>>> import numpy as np
>>> from numpy import linalg as LA
>>> np.set_printoptions(precision=2, suppress=True, linewidth=160)
>>> def rnd(a):
...     return np.round(a, 2) + 0
... 
>>> E = np.load("out8.npy")
>>> E
array([[ 0.4, -0.6,  1.5, -0.3],
       [ 0.3, -1. ,  1. , -0.6],
       [ 1.1,  0.6, -1.6,  0.2]])
>>> out = np.array([[-3, 1], [-1, -3]])
>>> Z = np.kron(out, E)
>>> rnd(Z)
array([[-1.2,  1.8, -4.5,  0.9,  0.4, -0.6,  1.5, -0.3],
       [-0.9,  3. , -3. ,  1.8,  0.3, -1. ,  1. , -0.6],
       [-3.3, -1.8,  4.8, -0.6,  1.1,  0.6, -1.6,  0.2],
       [-0.4,  0.6, -1.5,  0.3, -1.2,  1.8, -4.5,  0.9],
       [-0.3,  1. , -1. ,  0.6, -0.9,  3. , -3. ,  1.8],
       [-1.1, -0.6,  1.6, -0.2, -3.3, -1.8,  4.8, -0.6]])
>>> F = np.loadtxt("m.csv", delimiter=",")
>>> F
array([[ 0.,  1.,  0.,  0.,  0.],
       [ 2.,  0.,  0.,  0.,  0.],
       [ 0.,  0.,  0., -2.,  1.],
       [ 0.,  0., -1., -1.,  0.],
       [ 0.,  0.,  2., -1.,  1.]])
>>> T = np.stack([E, -2 * E, E[::-1]])
>>> rnd(LA.norm(T, axis=(1, 2)))
array([3.08, 6.16, 3.08])
>>> T.shape
(3, 3, 4)
>>> (T @ E.T).shape
(3, 3, 3)
>>> m1 = np.load("mat.npy")
>>> m1
array([[ 5.,  2.,  3.],
       [ 2.,  8.,  6.],
       [ 3.,  6., 13.]])
>>> x0 = np.ones(3)
>>> for _ in range(7):
...     x0 = m1 @ x0
...     x0 /= LA.norm(x0)
...     print(round(x0 @ m1 @ x0, 2))
... 
17.89
17.99
18.0
18.0
18.0
18.0
18.0
>>> rnd(LA.eigvalsh(m1)[-1])
np.float64(18.0)
>>> rnd(x0)
array([0.27, 0.53, 0.8 ])
>>> out = LA.inv(m1)
>>> rnd(out)
array([[ 0.24, -0.03, -0.04],
       [-0.03,  0.19, -0.08],
       [-0.04, -0.08,  0.12]])
>>> f = np.array([-2, 1, -3])
>>> np.cross(E[1, :3], E[2, :3])
array([1.  , 1.58, 1.28])
>>> rnd(np.convolve(E[1], f))
array([-0.6,  2.3, -3.9,  5.2, -3.6,  1.8])
>>> O, _ = LA.qr(np.array([[1.2, -0.1, -1.1, 0.3],
...     [0.4, -0.9, 0.2, -0.4],
...     [-0.1, 0.7, -0.3, 0.2],
...     [-0.7, 0.3, -0.2, -0.6]]))
>>> w = np.array([1, 1, 0, 1])
>>> data = O @ np.diag(w) @ O.T
>>> rnd(data)
array([[ 0.8 , -0.06,  0.06, -0.39],
       [-0.06,  0.98,  0.02, -0.12],
       [ 0.06,  0.02,  0.98,  0.11],
       [-0.39, -0.12,  0.11,  0.24]])
>>> P = np.triu(np.array([[3, 3, 4, 1], [-1, -2, 1, 1], [-5, 2, -5, 3], [3, -4, -2, 3]]), 1) + np.eye(4)
>>> out = P @ data @ LA.inv(P)
>>> rnd(np.poly(out))
array([ 1., -3.,  3., -1.,  0.])
>>> rnd(LA.det(out))
np.float64(0.0)
>>> np.trace(out), rnd(np.trace(data))
(np.float64(3.0), np.float64(3.0))
>>> w, vecs = LA.eigh(data)
>>> rnd(vecs.T @ data @ vecs)
array([[0., 0., 0., 0.],
       [0., 1., 0., 0.],
       [0., 0., 1., 0.],
       [0., 0., 0., 1.]])
>>> rnd(vecs.T @ vecs)
array([[1., 0., 0., 0.],
       [0., 1., 0., 0.],
       [0., 0., 1., 0.],
       [0., 0., 0., 1.]])
>>> rnd(LA.eigvalsh(data @ data))
array([0., 1., 1., 1.])
>>> rnd(np.abs(LA.eigvals(data)).max())
np.float64(1.0)
>>> rnd((data + data.T) / 2)
array([[ 0.8 , -0.06,  0.06, -0.39],
       [-0.06,  0.98,  0.02, -0.12],
       [ 0.06,  0.02,  0.98,  0.11],
       [-0.39, -0.12,  0.11,  0.24]])
>>> rnd(LA.det(data))
np.float64(0.0)
>>> rnd(np.sort(np.abs(LA.eigvals(data))))
array([0., 1., 1., 1.])
>>> rk = LA.matrix_rank(data)
>>> rk
np.int64(3)
>>> ns = LA.svd(data)[2][rk:].T
>>> [int(LA.matrix_rank(data[:i])) for i in range(1, len(data) + 1)]
[1, 2, 3, 3]
>>> np.allclose(data @ ns, 0)
True
>>> rnd(data @ ns)
array([[0.],
       [0.],
       [0.],
       [0.]])
>>> [int(LA.matrix_rank(np.delete(data, i, axis=0))) for i in range(4)]
[3, 3, 3, 3]
>>> LA.matrix_rank(data.T @ data), LA.matrix_rank(data @ data.T)
(np.int64(3), np.int64(3))
>>> K = np.load("case11.npy")
>>> K
array([[ 0,  0],
       [-8,  8],
       [-4,  4]])
>>> rng = np.random.default_rng(21)
>>> out = K + rng.integers(-2, 3, (3, 1)) @ rng.integers(-2, 3, (1, 2))
>>> out
array([[-1,  0],
       [-7,  8],
       [-5,  4]])
>>> out - K
array([[-1,  0],
       [ 1,  0],
       [-1,  0]])
>>> rnd(LA.svd(out - K, compute_uv=False))
array([1.73, 0.  ])
>>> LA.matrix_rank(out - K, tol=1e-8)
np.int64(1)
